$ ipython --no-banner

In [1]: import numpy as np

In [2]: from numpy import linalg as LA

In [3]: np.set_printoptions(precision=2, suppress=True, linewidth=100)

In [4]: A = np.load("arr.npy")

In [5]: A
Out[5]: 
array([[0, 2, 6, 6],
       [0, 0, 9, 0],
       [0, 9, 0, 0],
       [0, 0, 0, 3],
       [0, 9, 9, 0],
       [4, 0, 0, 0],
       [5, 0, 0, 4]])

In [6]: u, v = A[5], A[0]

In [7]: u @ v
Out[7]: np.int64(0)

In [8]: pr = (u @ v) / (u @ u) * u

In [9]: v - pr
Out[9]: array([0., 2., 6., 6.])

In [10]: np.outer(u, v)
Out[10]: 
array([[ 0,  8, 24, 24],
       [ 0,  0,  0,  0],
       [ 0,  0,  0,  0],
       [ 0,  0,  0,  0]])

In [11]: m1 = np.array([[-3, 3, -2, -1, 2, -2, 0, 2],
    ...:     [3, -3, 3, -2, -1, 2, -2, 0],
    ...:     [-2, 3, -3, 3, -2, -1, 2, -2],
    ...:     [-1, -2, 3, -3, 3, -2, -1, 2],
    ...:     [2, -1, -2, 3, -3, 3, -2, -1],
    ...:     [-2, 2, -1, -2, 3, -3, 3, -2],
    ...:     [0, -2, 2, -1, -2, 3, -3, 3],
    ...:     [2, 0, -2, 2, -1, -2, 3, -3]])

In [12]: m1
Out[12]: 
array([[-3,  3, -2, -1,  2, -2,  0,  2],
       [ 3, -3,  3, -2, -1,  2, -2,  0],
       [-2,  3, -3,  3, -2, -1,  2, -2],
       [-1, -2,  3, -3,  3, -2, -1,  2],
       [ 2, -1, -2,  3, -3,  3, -2, -1],
       [-2,  2, -1, -2,  3, -3,  3, -2],
       [ 0, -2,  2, -1, -2,  3, -3,  3],
       [ 2,  0, -2,  2, -1, -2,  3, -3]])

In [13]: LA.matrix_power(m1, 3)
Out[13]: 
array([[-329,  305, -156,  -84,  270, -315,  203,   21],
       [ 305, -450,  405, -165, -140,  362, -382,  203],
       [-156,  405, -486,  357,  -83, -213,  362, -315],
       [ -84, -165,  357, -415,  309,  -83, -140,  270],
       [ 270, -140,  -83,  309, -415,  357, -165,  -84],
       [-315,  362, -213,  -83,  357, -486,  405, -156],
       [ 203, -382,  362, -140, -165,  405, -450,  305],
       [  21,  203, -315,  270,  -84, -156,  305, -329]])

In [14]: round(float(LA.det(m1)), 2)
Out[14]: 3959.0

In [15]: np.round(np.abs(LA.eigvals(m1)).max(), 2)
Out[15]: np.float64(12.51)

In [16]: m1 @ m1
Out[16]: 
array([[ 35, -28,  12,   8, -22,  24, -13,  -8],
       [-28,  40, -34,  13,  10, -26,  28, -13],
       [ 12, -34,  44, -32,   9,  14, -26,  24],
       [  8,  13, -32,  41, -30,   9,  10, -22],
       [-22,  10,   9, -30,  41, -32,  13,   8],
       [ 24, -26,  14,   9, -32,  44, -34,  12],
       [-13,  28, -26,  10,  13, -34,  40, -28],
       [ -8, -13,  24, -22,   8,  12, -28,  35]])

In [17]: np.allclose(m1 @ m1.T, m1.T @ m1)
Out[17]: True

In [18]: X = np.loadtxt("mat.csv", delimiter=",")

In [19]: X
Out[19]: 
array([[-0.6 , -0.66,  0.4 , -0.21],
       [-0.23, -0.39, -0.79,  0.41],
       [-0.15,  0.12, -0.47, -0.86],
       [-0.75,  0.62,  0.01,  0.21]])

In [20]: # columns are unit length and at right angles

In [21]: W = np.array([[4, 4], [3, 5], [5, 4], [1, 1]])

In [22]: beta = np.array([-1, -3])

In [23]: hid = np.maximum(X @ W + beta, 0)

In [24]: hid
Out[24]: 
array([[0., 0.],
       [0., 0.],
       [0., 0.],
       [0., 0.]])

In [25]: cent = np.array([[1, -5, 8], [8, 5, -4]])

In [26]: (hid @ cent).round(6).argmax(axis=1)
Out[26]: array([0, 0, 0, 0])
